% ipython --no-banner

In [1]: import numpy as np

In [2]: np.set_printoptions(suppress=True, linewidth=200)

In [3]: M = np.load("test13.npy")

In [4]: M
Out[4]: 
array([[ 3.3, -4.1, -2.2,  3.1,  4.8, -3.7,  3.2, -1. , -0.9],
       [ 2.9, -4.1, -2.3,  3.3,  4.7, -4.6,  2.7, -0.9, -1.3],
       [ 3.1, -3.6, -2.9,  3. ,  5. , -3.8,  3. , -1. , -1.4],
       [ 2.8, -3.9, -1.5,  3. ,  4.9, -4.2,  3. , -1. , -1.1],
       [ 2.8, -4.2, -2.3,  3.3,  4.9, -4.1,  3.4, -1.1, -1.1],
       [ 3.1, -4.4, -1.9,  3.2,  5.5, -4.1,  3. , -1.1, -1.1],
       [ 3.1, -4.1, -2.5,  3.4,  4.9, -3.8,  3. , -1. , -1. ],
       [ 2.8, -3.9, -2.3,  3.4,  5.1, -4.2,  3.3, -0.8, -0.9],
       [ 4.9, -5.2, -3.4, -0.7, -3.7,  4.2,  0.5,  3.3,  5.4],
       [ 5.5, -5. , -4.2, -1.6, -4.1,  4.2,  0.1,  2. ,  5.1],
       [ 4.7, -4.8, -3.7, -0.5, -4. ,  3.8,  0.5,  3.3,  4.9],
       [ 5.4, -4.9, -4. , -0.9, -3.8,  4.2, -0.3,  3.2,  5.4],
       [ 4.9, -5.1, -4.1, -1.5, -3.6,  4. , -0.1,  2.2,  4.7],
       [ 5.2, -4.7, -4.2, -1.3, -3.7,  4.1,  0. ,  3.1,  5.1],
       [ 5. , -4.9, -3.6, -0.6, -4.1,  4.2, -0.5,  2.9,  5.2],
       [ 5. , -4.9, -4. , -0.8, -4.2,  3.4, -0.1,  2.6,  5.5],
       [ 4.6, -3.1,  2.7,  2.1, -2. ,  4.9, -1.7, -4.9,  4.8],
       [ 5.1, -3.3,  3.2,  2. , -2.3,  4.5, -1.8, -5.1,  4.4],
       [ 4.7, -2.8,  3.2,  1.7, -1.9,  5.3, -2. , -5.3,  5. ],
       [ 5. , -2.9,  2.7,  1.7, -1.7,  5.9, -2.4, -4.8,  5.1],
       [ 4.7, -3.1,  2.8,  1.8, -1.7,  5.3, -2.1, -5.2,  5. ],
       [ 4.4, -3.3,  2.8,  1.5, -2.1,  4.9, -1.5, -5. ,  5. ],
       [ 4.5, -2.9,  3.5,  2.4, -1.9,  4.7, -2.6, -4.6,  4.4],
       [ 5.2, -3.1,  2.4,  2.1, -1.8,  5.2, -1.6, -4.5,  5.3]])

In [5]: idx = M[:, 3] > np.median(M[:, 3])

In [6]: u = M[idx].mean(axis=0) - M[~idx].mean(axis=0)

In [7]: np.argsort(-np.abs(u).round(6), kind="stable")
Out[7]: array([4, 5, 8, 3, 7, 6, 0, 2, 1])

In [8]: ((M - M.mean(axis=0)) @ u > 0).astype(int)
Out[8]: array([1, 1, 1, 1, 1, 1, 1, 1, 0, 0, 0, 0, 0, 0, 0, 0, 0, 0, 0, 0, 0, 0, 0, 0])

In [9]: x0 = np.array([0, -1, -1, -2, -1, -2, -2, 1, -1])

In [10]: rhs = M @ x0

In [11]: np.round(np.linalg.pinv(M) @ M, 1) + 0
Out[11]: 
array([[1., 0., 0., 0., 0., 0., 0., 0., 0.],
       [0., 1., 0., 0., 0., 0., 0., 0., 0.],
       [0., 0., 1., 0., 0., 0., 0., 0., 0.],
       [0., 0., 0., 1., 0., 0., 0., 0., 0.],
       [0., 0., 0., 0., 1., 0., 0., 0., 0.],
       [0., 0., 0., 0., 0., 1., 0., 0., 0.],
       [0., 0., 0., 0., 0., 0., 1., 0., 0.],
       [0., 0., 0., 0., 0., 0., 0., 1., 0.],
       [0., 0., 0., 0., 0., 0., 0., 0., 1.]])

In [12]: rhs.round(1)
Out[12]: array([ -3.8,  -0.7,  -2.5,  -3. ,  -3.6,  -3.4,  -3.5,  -3.8,   2.2,   4.8,   3.3,   4.5,   5.5,   5. ,   4.1,   5.2, -17.9, -16.5, -18.8, -18.4, -18.2, -17.2, -16.7, -18.7])

In [13]: rng = np.random.default_rng(51)

In [14]: rhs = rhs + 0.1 * rng.normal(size=24)

In [15]: rhs.round(1)
Out[15]: array([ -3.9,  -0.8,  -2.5,  -2.9,  -3.6,  -3.5,  -3.6,  -3.6,   2.2,   4.7,   3.3,   4.5,   5.5,   5.2,   4.1,   5. , -17.7, -16.5, -18.8, -18.5, -18.3, -17. , -16.9, -18.8])

In [16]: c, *_ = np.linalg.lstsq(M, rhs)

In [17]: round(float(np.linalg.norm(rhs - M @ c)), 1)
Out[17]: 0.5

In [18]: C = M[[0, 4]].astype(float)

In [19]: for _ in range(4):
    ...:     idx = np.linalg.norm(M[:, None] - C, axis=-1).argmin(axis=1)
    ...:     C = np.array([M[idx == j].mean(axis=0) for j in range(2)])
    ...: 

In [20]: idx
Out[20]: array([1, 1, 1, 1, 1, 1, 1, 1, 0, 0, 0, 0, 0, 0, 0, 0, 0, 0, 0, 0, 0, 0, 0, 0])

In [21]: C.round(1)
Out[21]: 
array([[ 4.9, -4. , -0.5,  0.5, -2.9,  4.6, -1. , -1. ,  5. ],
       [ 3. , -4. , -2.2,  3.2,  5. , -4.1,  3.1, -1. , -1.1]])

In [22]: J = np.array([[0.0, -0.2, -1.4, 1.4, 0.3, 1.3, -0.2, -0.8, 1.4],
    ...:     [-1.0, 1.0, -0.6, -0.4, -0.8, -2.5, -0.4, -1.2, -1.8],
    ...:     [0.2, -0.7, -1.1, 1.4, -0.4, -0.7, -0.1, 1.1, 0.7],
    ...:     [-0.7, -1.3, 0.4, -0.9, 0.9, -0.4, -0.2, -0.8, 0.1],
    ...:     [1.1, 0.4, 0.9, 1.2, -0.6, 1.1, 0.4, 0.6, -0.7],
    ...:     [0.1, -0.2, -1.1, -0.8, -0.7, -1.2, -1.3, -0.1, 0.2],
    ...:     [0.8, -0.9, 0.2, 0.4, 1.6, 0.0, -0.8, -2.8, -1.3],
    ...:     [-1.6, -1.2, 1.2, 0.1, 0.7, 0.0, 0.0, -1.8, -1.0],
    ...:     [-1.0, 0.3, 0.4, -0.1, -1.2, -1.1, -0.9, 1.2, 0.9],
    ...:     [0.8, 0.4, 0.7, 0.8, -0.3, 1.6, 0.0, -0.4, -0.6]])

In [23]: J
Out[23]: 
array([[ 0. , -0.2, -1.4,  1.4,  0.3,  1.3, -0.2, -0.8,  1.4],
       [-1. ,  1. , -0.6, -0.4, -0.8, -2.5, -0.4, -1.2, -1.8],
       [ 0.2, -0.7, -1.1,  1.4, -0.4, -0.7, -0.1,  1.1,  0.7],
       [-0.7, -1.3,  0.4, -0.9,  0.9, -0.4, -0.2, -0.8,  0.1],
       [ 1.1,  0.4,  0.9,  1.2, -0.6,  1.1,  0.4,  0.6, -0.7],
       [ 0.1, -0.2, -1.1, -0.8, -0.7, -1.2, -1.3, -0.1,  0.2],
       [ 0.8, -0.9,  0.2,  0.4,  1.6,  0. , -0.8, -2.8, -1.3],
       [-1.6, -1.2,  1.2,  0.1,  0.7,  0. ,  0. , -1.8, -1. ],
       [-1. ,  0.3,  0.4, -0.1, -1.2, -1.1, -0.9,  1.2,  0.9],
       [ 0.8,  0.4,  0.7,  0.8, -0.3,  1.6,  0. , -0.4, -0.6]])

In [24]: W = np.array([[1, -1, -3, 3, 0, 2],
    ...:     [3, -1, 0, 2, 2, -1],
    ...:     [-2, -2, 2, 1, 3, -2],
    ...:     [3, 3, 3, 0, -2, -2],
    ...:     [-1, -1, 2, 1, 2, -2],
    ...:     [2, 1, 1, -3, 1, -3],
    ...:     [3, -1, 0, -1, -1, -3],
    ...:     [2, 1, 0, 3, -2, 2],
    ...:     [3, -1, 2, 1, 3, -3]])

In [25]: c = np.array([-5, 4, -3, 2, -3, -1])

In [26]: hid = np.maximum(J @ W + c, 0)

In [27]: hid.round(1)
Out[27]: 
array([[ 5.7, 10.2,  3.1,  0. ,  0. ,  0. ],
       [ 0. ,  3.3,  0. ,  2.1,  0. , 11.3],
       [ 2.5, 11.1,  0. ,  5.9,  0. ,  2.8],
       [ 0. ,  0.5,  0. ,  0. ,  0.9,  0. ],
       [ 2.2,  6.9,  0. ,  3.8,  0. ,  0. ],
       [ 0. ,  4.4,  0. ,  4.9,  0. , 11.3],
       [ 0. ,  2.6,  0. ,  0. ,  0.7,  0. ],
       [ 0. ,  3.2,  3.9,  0. ,  0. ,  0. ],
       [ 0. ,  4.9,  0. ,  7.5,  0. ,  4.2],
       [ 0. ,  5.9,  0. ,  0. ,  0. ,  0. ]])

In [28]: (hid > 0).astype(int)
Out[28]: 
array([[1, 1, 1, 0, 0, 0],
       [0, 1, 0, 1, 0, 1],
       [1, 1, 0, 1, 0, 1],
       [0, 1, 0, 0, 1, 0],
       [1, 1, 0, 1, 0, 0],
       [0, 1, 0, 1, 0, 1],
       [0, 1, 0, 0, 1, 0],
       [0, 1, 1, 0, 0, 0],
       [0, 1, 0, 1, 0, 1],
       [0, 1, 0, 0, 0, 0]])

In [29]: (hid > 0).mean(axis=0)
Out[29]: array([0.3, 1. , 0.2, 0.5, 0.2, 0.4])

In [30]: np.linalg.matrix_rank(hid)
Out[30]: np.int64(6)

In [31]: C = np.array([[3, 1], [6, 0], [6, 0], [6, 9], [7, 4], [5, 8]])

In [32]: W @ C
Out[32]: 
array([[  7,  44],
       [ 24,  21],
       [ 11,   3],
       [ 21, -21],
       [ 13,   0],
       [ -8, -45],
       [-25, -34],
       [ 26,  37],
       [ 27,   0]])
